$ ipython --no-banner

In [1]: import numpy as np

In [2]: import numpy.linalg as la

In [3]: np.set_printoptions(precision=2, suppress=True, linewidth=120, floatmode="fixed")

In [4]: K = np.load("arr.npy")

In [5]: K
Out[5]: 
array([[ 2,  0,  0,  0,  0,  0,  0],
       [ 2,  3,  0,  0,  0,  0,  0],
       [ 2,  1, -2,  0,  0,  0,  0],
       [ 2, -3, -1,  0,  0,  0,  0],
       [ 2,  0, -2,  0,  1,  0,  0],
       [-1,  3,  3,  3, -2, -2,  0],
       [ 2,  1,  2,  3,  1, -3,  1]])

In [6]: rk = la.matrix_rank(K)

In [7]: rk
Out[7]: np.int64(6)

In [8]: null = la.svd(K)[2][rk:].T

In [9]: np.round(K @ null, 2) + 0
Out[9]: 
array([[0.00],
       [0.00],
       [0.00],
       [0.00],
       [0.00],
       [0.00],
       [0.00]])

In [10]: [int(la.matrix_rank(K[:, :j + 1])) for j in range(7)]
Out[10]: [1, 2, 3, 4, 5, 6, 6]

In [11]: [int(la.matrix_rank(np.delete(K, i, axis=0))) for i in range(7)]
Out[11]: [6, 6, 6, 6, 5, 5, 5]

In [12]: null.shape
Out[12]: (7, 1)

In [13]: np.allclose(K @ null, 0)
Out[13]: True

In [14]: np.argsort(-la.norm(K, axis=0).round(6), kind="stable")[:3]
Out[14]: array([1, 0, 2])

In [15]: [round(float(x), 2) for x in la.svd(K, compute_uv=False)[:3]]
Out[15]: [7.75, 5.6, 4.1]

In [16]: la.cond(K) > 100
Out[16]: np.True_

In [17]: round(float(la.norm(K, 2) / la.norm(K)), 2)
Out[17]: 0.73

In [18]: K.sum(axis=0)
Out[18]: array([11,  5,  0,  6,  0, -5,  1])

In [19]: K.shape
Out[19]: (7, 7)

In [20]: np.round(la.norm(K), 2)
Out[20]: np.float64(10.68)

In [21]: np.unravel_index(np.abs(K).argmax(), K.shape)
Out[21]: (np.int64(1), np.int64(1))

In [22]: rng = np.random.default_rng(135380)

In [23]: idx = rng.permutation(7)

In [24]: idx
Out[24]: array([0, 5, 3, 6, 1, 2, 4])

In [25]: M2 = K[idx][:, idx]

In [26]: round(float(la.det(M2)), 2), round(la.det(K[idx]), 2)
Out[26]: (0.0, np.float64(0.0))

In [27]: np.sort(np.abs(la.eigvals(M2)))
Out[27]: array([0.00, 1.00, 1.00, 2.00, 2.00, 2.00, 3.00])

In [28]: np.diag(M2)
Out[28]: array([ 2, -2,  0,  1,  3, -2,  1])

In [29]: np.sort(np.abs(la.eigvals(K)))
Out[29]: array([0.00, 1.00, 1.00, 2.00, 2.00, 2.00, 3.00])

In [30]: (K + K.T) / 2
Out[30]: 
array([[ 2.00,  1.00,  1.00,  1.00,  1.00, -0.50,  1.00],
       [ 1.00,  3.00,  0.50, -1.50,  0.00,  1.50,  0.50],
       [ 1.00,  0.50, -2.00, -0.50, -1.00,  1.50,  1.00],
       [ 1.00, -1.50, -0.50,  0.00,  0.00,  1.50,  1.50],
       [ 1.00,  0.00, -1.00,  0.00,  1.00, -1.00,  0.50],
       [-0.50,  1.50,  1.50,  1.50, -1.00, -2.00, -1.50],
       [ 1.00,  0.50,  1.00,  1.50,  0.50, -1.50,  1.00]])

In [31]: np.allclose(K, K.T)
Out[31]: False

In [32]: (K - K.T) / 2
Out[32]: 
array([[ 0.00, -1.00, -1.00, -1.00, -1.00,  0.50, -1.00],
       [ 1.00,  0.00, -0.50,  1.50,  0.00, -1.50, -0.50],
       [ 1.00,  0.50,  0.00,  0.50,  1.00, -1.50, -1.00],
       [ 1.00, -1.50, -0.50,  0.00,  0.00, -1.50, -1.50],
       [ 1.00,  0.00, -1.00,  0.00,  0.00,  1.00, -0.50],
       [-0.50,  1.50,  1.50,  1.50, -1.00,  0.00,  1.50],
       [ 1.00,  0.50,  1.00,  1.50,  0.50, -1.50,  0.00]])
